In [1]: import numpy as np

In [2]: np.set_printoptions(precision=1, suppress=True, linewidth=160)

In [3]: m1 = np.load("test19.npy")

In [4]: m1
Out[4]: 
array([[0, 2, 2, 3, 3, 3, 6, 5],
       [1, 2, 1, 2, 2, 1, 0, 2],
       [0, 2, 2, 3, 3, 3, 6, 5],
       [3, 0, 0, 2, 1, 3, 0, 2],
       [3, 2, 3, 3, 2, 2, 3, 3],
       [8, 4, 6, 6, 3, 4, 3, 0],
       [0, 2, 1, 2, 2, 1, 3, 2],
       [4, 4, 4, 7, 7, 5, 7, 7],
       [1, 2, 1, 2, 2, 1, 0, 2],
       [0, 1, 1, 0, 3, 1, 2, 0],
       [3, 0, 1, 3, 2, 5, 3, 5],
       [4, 4, 3, 6, 6, 3, 4, 4],
       [1, 2, 1, 2, 2, 1, 0, 2],
       [5, 2, 3, 4, 1, 6, 2, 2],
       [5, 2, 4, 5, 2, 8, 5, 5],
       [1, 4, 2, 4, 4, 2, 3, 4],
       [3, 0, 0, 2, 1, 3, 0, 2],
       [1, 2, 1, 2, 2, 1, 0, 2],
       [6, 3, 4, 4, 6, 2, 3, 0],
       [4, 4, 3, 6, 6, 3, 4, 4],
       [5, 6, 6, 6, 3, 4, 5, 2],
       [1, 3, 2, 2, 5, 2, 2, 2],
       [0, 0, 0, 0, 0, 0, 0, 0],
       [6, 4, 3, 6, 4, 4, 3, 4],
       [3, 0, 1, 2, 2, 1, 1, 0],
       [8, 4, 5, 8, 5, 8, 6, 4]])

In [5]: d = np.linalg.norm(m1[:, None] - m1[None], axis=-1)

In [6]: d[:5, :5]
Out[6]: 
array([[0. , 7.3, 0. , 8.2, 5. ],
       [7.3, 0. , 7.3, 3.7, 4.5],
       [0. , 7.3, 0. , 8.2, 5. ],
       [8.2, 3.7, 8.2, 0. , 5.1],
       [5. , 4.5, 5. , 5.1, 0. ]])

In [7]: d.mean(axis=1).argmax()
Out[7]: np.int64(25)

In [8]: np.unravel_index(d.round(6).argmax(), d.shape)
Out[8]: (np.int64(22), np.int64(25))

In [9]: d.shape
Out[9]: (26, 26)

In [10]: np.flatnonzero(d[12] < d.mean() / 2)
Out[10]: array([ 1,  6,  8, 12, 17])

In [11]: np.linalg.matrix_rank(d ** 2)
Out[11]: np.int64(10)

In [12]: cen = (m1 - m1.mean(axis=0)) / m1.std(axis=0)

In [13]: np.argwhere(np.abs(cen) > 2)
Out[13]: 
array([[ 5,  0],
       [ 5,  2],
       [ 7,  4],
       [ 7,  7],
       [14,  5],
       [20,  1],
       [20,  2],
       [25,  0],
       [25,  3],
       [25,  5]])

In [14]: coef = np.linalg.lstsq(np.delete(cen, 5, axis=1), cen[:, 5])[0]

In [15]: np.abs(coef).argmax()
Out[15]: np.int64(0)

In [16]: round(1 - np.var(cen[:, 5] - np.delete(cen, 5, axis=1) @ coef), 1)
Out[16]: np.float64(0.9)

In [17]: coef.round(1) + 0
Out[17]: array([ 1. ,  0. ,  0. , -0.5, -0.3,  0.4,  0.6])

In [18]: gram = m1.T @ m1

In [19]: np.diag(gram)
Out[19]: array([374, 207, 214, 438, 323, 339, 315, 278])

In [20]: np.allclose(gram, gram.T)
Out[20]: True

In [21]: gram
Out[21]: 
array([[374, 225, 258, 373, 271, 316, 254, 211],
       [225, 207, 197, 282, 236, 207, 217, 186],
       [258, 197, 214, 290, 225, 234, 229, 178],
       [373, 282, 290, 438, 343, 354, 334, 300],
       [271, 236, 225, 343, 323, 256, 277, 247],
       [316, 207, 234, 354, 256, 339, 282, 262],
       [254, 217, 229, 334, 277, 282, 315, 262],
       [211, 186, 178, 300, 247, 262, 262, 278]])

In [22]: np.linalg.svd(m1, compute_uv=False) ** 2
Out[22]: array([2176.3,  140.4,   93.1,   40.4,   23.3,   10.1,    3.4,    0.9])

In [23]: x = np.array([1, 0, 0, 2, 5, 0, 2, 5])

In [24]: target = m1 @ x

In [25]: np.round(np.linalg.lstsq(m1, target)[0], 1) + 0
Out[25]: array([1., 0., 0., 2., 5., 0., 2., 5.])

In [26]: target
Out[26]: array([ 58,  25,  58,  22,  40,  41,  30, 102,  25,  19,  50,  74,  25,  32,  60,  55,  22,  25,  50,  74,  52,  44,   0,  64,  19,  81])

In [27]: np.round(np.linalg.solve(m1.T @ m1, m1.T @ target), 1) + 0
Out[27]: array([1., 0., 0., 2., 5., 0., 2., 5.])

In [28]: rng = np.random.default_rng(83807)

In [29]: target = target + 0.1 * rng.normal(size=26)

In [30]: target.round(1) + 0
Out[30]: 
array([ 58. ,  25. ,  58. ,  22.1,  40.1,  41.1,  30. , 102. ,  25.1,  19.1,  50. ,  74. ,  25.1,  31.9,  59.8,  55. ,  21.9,  24.9,  50. ,  74.1,  52. ,
        43.9,   0. ,  63.9,  18.9,  81.1])

In [31]: coef, *_ = np.linalg.lstsq(m1, target)

In [32]: round(float(np.linalg.norm(target - m1 @ coef)), 1)
Out[32]: 0.4

In [33]: coef.round()
Out[33]: array([ 1., -0.,  0.,  2.,  5., -0.,  2.,  5.])

In [34]: np.round(m1.T @ (target - m1 @ coef), 1) + 0
Out[34]: array([0., 0., 0., 0., 0., 0., 0., 0.])

In [35]: coef.round(1) + 0
Out[35]: array([1., 0., 0., 2., 5., 0., 2., 5.])

In [36]: [round(float(np.linalg.norm(np.linalg.solve(m1.T @ m1 + lam * np.eye(8), m1.T @ target))), 2) for lam in (0, 1, 10, 100)]
Out[36]: [7.68, 7.56, 7.01, 5.65]
